% ipython --no-banner

In [1]: import numpy as np

In [2]: import numpy.linalg as la

In [3]: np.set_printoptions(precision=3, suppress=True, linewidth=200)

In [4]: def rd(a):
   ...:     return np.round(a, 3) + 0
   ...: 

In [5]: m1 = np.array([[2, 2, 0], [1, 2, 2], [3, 0, 3], [1, 3, 2]])

In [6]: m1
Out[6]: 
array([[2, 2, 0],
       [1, 2, 2],
       [3, 0, 3],
       [1, 3, 2]])

In [7]: M2 = np.c_[m1[:, :2] @ np.array([[-2, -1], [-2, 0]]), np.array([0, 0, 1, 0])]

In [8]: M2
Out[8]: 
array([[-8, -2,  0],
       [-6, -1,  0],
       [-6, -3,  1],
       [-8, -1,  0]])

In [9]: la.matrix_rank(np.c_[m1, M2])
Out[9]: np.int64(4)

In [10]: rd(la.norm(M2 - m1 @ la.lstsq(m1, M2)[0], axis=0))
Out[10]: array([0.   , 0.   , 0.132])

In [11]: la.matrix_rank(M2)
Out[11]: np.int64(3)

In [12]: arr = np.loadtxt("sample8.csv", delimiter=",")

In [13]: arr
Out[13]: 
array([[0., 1., 0., 0.],
       [0., 0., 0., 0.],
       [0., 0., 0., 0.]])

In [14]: Uu, sig, Vt = la.svd(arr)

In [15]: evecs = Vt[:(sig > 1e-8).sum()]

In [16]: rng = np.random.default_rng(21517)

In [17]: vec = arr[0] + -1 * arr[1] + rng.integers(2) * np.eye(4)[3]

In [18]: vec
Out[18]: array([0., 1., 0., 1.])

In [19]: np.allclose(evecs.T @ evecs @ vec, vec)
Out[19]: False

In [20]: np.diag(evecs.T @ evecs)
Out[20]: array([0., 1., 0., 0.])

In [21]: rd(la.norm(vec - evecs.T @ evecs @ vec))
Out[21]: np.float64(1.0)

In [22]: la.matrix_rank(np.vstack([arr, vec]))
Out[22]: np.int64(2)

In [23]: evecs.T @ evecs
Out[23]: 
array([[0., 0., 0., 0.],
       [0., 1., 0., 0.],
       [0., 0., 0., 0.],
       [0., 0., 0., 0.]])

In [24]: Uu, sig, Vt = la.svd(arr)

In [25]: sig
Out[25]: array([1., 0., 0.])

In [26]: M2 = Uu[:, :1] @ np.diag(sig[:1]) @ Vt[:1]

In [27]: rd(la.norm(arr - M2, 2)), sig[1]
Out[27]: (np.float64(0.0), np.float64(0.0))

In [28]: rd(la.norm(arr - M2) / la.norm(arr))
Out[28]: np.float64(0.0)

In [29]: la.matrix_rank(arr, rtol=0.1)
Out[29]: np.int64(1)

In [30]: [round(float(x), 3) for x in la.svd(arr, compute_uv=False)[:3]]
Out[30]: [1.0, 0.0, 0.0]

In [31]: rd(la.norm(arr, 2) / la.norm(arr))
Out[31]: np.float64(1.0)

In [32]: E = np.array([[1.0, 0.0], [0.5, 0.5]])

In [33]: O, evecs = la.qr(E[:, :1])[0], la.qr(E[:, 1:])[0]

In [34]: sig = la.svd(O.T @ evecs, compute_uv=False)

In [35]: (sig > 0.9).sum()
Out[35]: np.int64(0)

In [36]: rd(la.norm(O @ O.T - evecs @ evecs.T, 2))
Out[36]: np.float64(0.894)

In [37]: rd(la.matrix_power(E, 2))
Out[37]: 
array([[1.  , 0.  ],
       [0.75, 0.25]])

In [38]: rd(np.sort(np.abs(la.eigvals(E)))[::-1])
Out[38]: array([1. , 0.5])

In [39]: pr = np.eye(2)[1]

In [40]: for _ in range(6):
    ...:     pr = pr @ E
    ...:     print(pr.round(3))
    ...: 
[0.5 0.5]
[0.75 0.25]
[0.875 0.125]
[0.938 0.062]
[0.969 0.031]
[0.984 0.016]

In [41]: M2 = np.array([[-2, -2], [-2, -3]])

In [42]: W2 = np.kron(M2, E)

In [43]: W2.shape
Out[43]: (4, 4)

In [44]: rd(la.norm(W2, 2)), rd(la.norm(M2, 2) * la.norm(E, 2))
Out[44]: (np.float64(5.219), np.float64(5.219))

In [45]: la.matrix_rank(W2)
Out[45]: np.int64(4)

In [46]: W0 = np.loadtxt("case2.csv", delimiter=",")

In [47]: W0
Out[47]: 
array([[ 0.207,  1.598, -0.264],
       [ 3.076, -1.154, -0.499],
       [-3.216, -0.372,  0.377],
       [-1.906, -0.066,  0.154],
       [-0.184,  2.964, -1.291],
       [ 0.715, -0.034, -0.906],
       [-2.951,  0.767, -0.064],
       [ 4.741, -0.468, -1.464],
       [ 8.889,  0.209,  0.325],
       [-0.117, -0.688, -0.542],
       [-2.259,  1.873, -1.189],
       [ 2.136,  5.945, -0.063]])

In [48]: M2 = E / np.sqrt((E ** 2).mean(axis=1, keepdims=True))

In [49]: la.matrix_rank(M2) == la.matrix_rank(E)
Out[49]: np.True_

In [50]: rd(la.norm(M2, axis=1))
Out[50]: array([1.414, 1.414])

In [51]: la.matrix_rank(E - E.mean(axis=1, keepdims=True))
Out[51]: np.int64(1)

In [52]: M2[1]
Out[52]: array([1., 1.])

In [53]: Xs = W0 - W0.mean(axis=1)
ValueError: operands could not be broadcast together with shapes (12,3) (12,) 


In [54]: Xs = W0 - W0.mean(axis=0)

In [55]: Uu, sig, Vt = la.svd(Xs, full_matrices=False)

In [56]: (np.sign(Uu[:, 0]) == np.sign(Uu[0, 0])).astype(int)
Out[56]: array([1, 0, 1, 1, 1, 0, 1, 0, 0, 1, 1, 0])

In [57]: np.abs(Uu[:, 0]).argmax()
Out[57]: np.int64(8)

In [58]: rd(sig)
Out[58]: array([11.713,  6.592,  2.115])

In [59]: rd(Xs.mean(axis=0))
Out[59]: array([0., 0., 0.])

In [60]: rd(np.abs(Vt[-1]))
Out[60]: array([0.005, 0.014, 1.   ])

In [61]: A, _ = la.qr(np.array([[-1.1, -0.2, -0.1, 0.0],
    ...:     [1.8, -1.2, -1.7, -0.8],
    ...:     [0.3, 0.1, -1.8, -0.8],
    ...:     [1.1, -0.1, 1.9, 1.2]]))

In [62]: rd(A)
Out[62]: 
array([[-0.459, -0.66 ,  0.189,  0.565],
       [ 0.751, -0.639, -0.146, -0.087],
       [ 0.125,  0.231, -0.74 ,  0.619],
       [ 0.459,  0.322,  0.629,  0.538]])

In [63]: r0 = np.array([0, -3, 3, 3])

In [64]: M2 = A + np.outer(r0, np.eye(4)[2])

In [65]: la.matrix_rank(la.inv(M2) - la.inv(A), tol=1e-8)
Out[65]: np.int64(1)

In [66]: rd(la.det(M2) / la.det(A)), rd(1 + la.solve(A, r0)[2])
Out[66]: (np.float64(1.105), np.float64(1.105))

In [67]: la.matrix_rank(M2 - A)
Out[67]: np.int64(1)

In [68]: M = np.load("x.npy")

In [69]: M
Out[69]: 
array([[-1.3  , -0.8  ],
       [-1.745, -2.223],
       [-1.7  , -2.2  ],
       [ 2.2  ,  1.   ]])

In [70]: rd(la.det(E))
Out[70]: np.float64(0.5)

In [71]: assert E == E.T
ValueError: The truth value of an array with more than one element is ambiguous. Use a.any() or a.all()


In [72]: la.determinant(E)
AttributeError: module 'numpy.linalg' has no attribute 'determinant'


In [73]: E @ E
Out[73]: 
array([[1.  , 0.  ],
       [0.75, 0.25]])

In [74]: np.allclose(E, E.T)
Out[74]: False

In [75]: np.allclose(E @ E.T, E.T @ E)
Out[75]: False

In [76]: E.inv()
AttributeError: 'numpy.ndarray' object has no attribute 'inv'


In [77]: np.trace(E)
Out[77]: np.float64(1.5)

In [78]: (E - E.T) / 2
Out[78]: 
array([[ 0.  , -0.25],
       [ 0.25,  0.  ]])

In [79]: rd(la.matrix_power(E, 4))
Out[79]: 
array([[1.   , 0.   ],
       [0.938, 0.062]])

In [80]: M2 = M / la.norm(M, axis=1, keepdims=True)

In [81]: cov = M2 @ M2.T

In [82]: rd(np.degrees(np.arccos(np.clip(cov[3, 2], -1, 1))))
Out[82]: np.float64(152.138)

In [83]: rd(cov[3])
Out[83]: array([-0.992, -0.888, -0.884,  1.   ])

In [84]: np.argwhere(np.triu(np.abs(cov) > 0.95, 1))
Out[84]: 
array([[0, 3],
       [1, 2]])

In [85]: (np.abs(cov) > 0.9).astype(int)
Out[85]: 
array([[1, 1, 1, 1],
       [1, 1, 1, 0],
       [1, 1, 1, 0],
       [1, 0, 0, 1]])

In [86]: vec = np.array([-2, 1])

In [87]: y = M @ vec

In [88]: rd(la.pinv(M) @ M)
Out[88]: 
array([[1., 0.],
       [0., 1.]])

In [89]: rd(y)
Out[89]: array([ 1.8  ,  1.267,  1.2  , -3.4  ])

In [90]: rd(la.solve(M.T @ M, M.T @ y))
Out[90]: array([-2.,  1.])

In [91]: y = y + 0.02 * rng.normal(size=4)

In [92]: rd(y)
Out[92]: array([ 1.81 ,  1.272,  1.18 , -3.423])

In [93]: c, *_ = la.lstsq(M, y)

In [94]: c.round()
Out[94]: array([-2.,  1.])

In [95]: [round(float(la.norm(la.solve(M.T @ M + lam * np.eye(2), M.T @ y))), 2) for lam in (0, 1, 10, 100)]
Out[95]: [2.26, 1.32, 0.57, 0.14]

In [96]: rd(M.T @ (y - M @ c))
Out[96]: array([0., 0.])

In [97]: M2 = np.c_[M[:, :1] @ np.array([[6]]), np.array([1, 3, 2, 0])]

In [98]: rd(M2)
Out[98]: 
array([[ -7.8 ,   1.  ],
       [-10.47,   3.  ],
       [-10.2 ,   2.  ],
       [ 13.2 ,   0.  ]])

In [99]: la.matrix_rank(np.c_[M, M2])
Out[99]: np.int64(3)

In [100]: rd(la.lstsq(M, M2[:, 0])[0])
Out[100]: array([6., 0.])

In [101]: la.matrix_rank(M2)
Out[101]: np.int64(2)

In [102]: data = np.load("dump.npy")

In [103]: rd(data)
Out[103]: 
array([[-0.67 , -0.309,  0.544,  0.4  ],
       [ 0.179,  0.014,  0.721, -0.67 ],
       [-0.089, -0.862, -0.318, -0.384],
       [ 0.715, -0.401,  0.29 ,  0.494]])

In [104]: vec = np.array([2, 1, 3, 0])

In [105]: rd(la.det(data))
Out[105]: np.float64(-1.0)

In [106]: rd(np.sort(np.abs(np.degrees(np.angle(la.eigvals(data))))))
Out[106]: array([  0.   , 103.877, 103.877, 180.   ])

In [107]: rd(data.T @ (data @ vec))
Out[107]: array([2., 1., 3., 0.])

In [108]: 4 - la.matrix_rank(data - np.eye(4), tol=1e-8)
Out[108]: np.int64(1)

In [109]: rd(np.abs(la.eigvals(data)))
Out[109]: array([1., 1., 1., 1.])

In [110]: Uu, sig, Vt = la.svd(data, full_matrices=False)

In [111]: rd(np.cumsum(sig ** 2) / np.sum(sig ** 2))
Out[111]: array([0.25, 0.5 , 0.75, 1.  ])

In [112]: rd(Uu.T @ Uu)
Out[112]: 
array([[1., 0., 0., 0.],
       [0., 1., 0., 0.],
       [0., 0., 1., 0.],
       [0., 0., 0., 1.]])

In [113]: (sig > 1e-8).sum()
Out[113]: np.int64(4)

In [114]: rd((data - data.T) / 2)
Out[114]: 
array([[ 0.   , -0.244,  0.317, -0.157],
       [ 0.244,  0.   ,  0.792, -0.135],
       [-0.317, -0.792,  0.   , -0.337],
       [ 0.157,  0.135,  0.337,  0.   ]])

In [115]: mat = np.load("block11.npy")

In [116]: rd(mat)
Out[116]: 
array([[ 0.581, -0.349,  0.349],
       [-0.349,  0.209, -0.209],
       [ 0.349, -0.209,  0.209]])

In [117]: P = np.triu(np.array([[-1, -2, -1], [4, 1, -1], [3, -2, -3]]), 1) + np.eye(3)

In [118]: M2 = P @ mat @ la.inv(P)

In [119]: rd(np.poly(M2))
Out[119]: array([ 1., -1.,  0.,  0.])

In [120]: rd(np.trace(M2)), np.trace(mat)
Out[120]: (np.float64(1.0), np.float64(1.0))

In [121]: la.matrix_rank(M2)
Out[121]: np.int64(1)
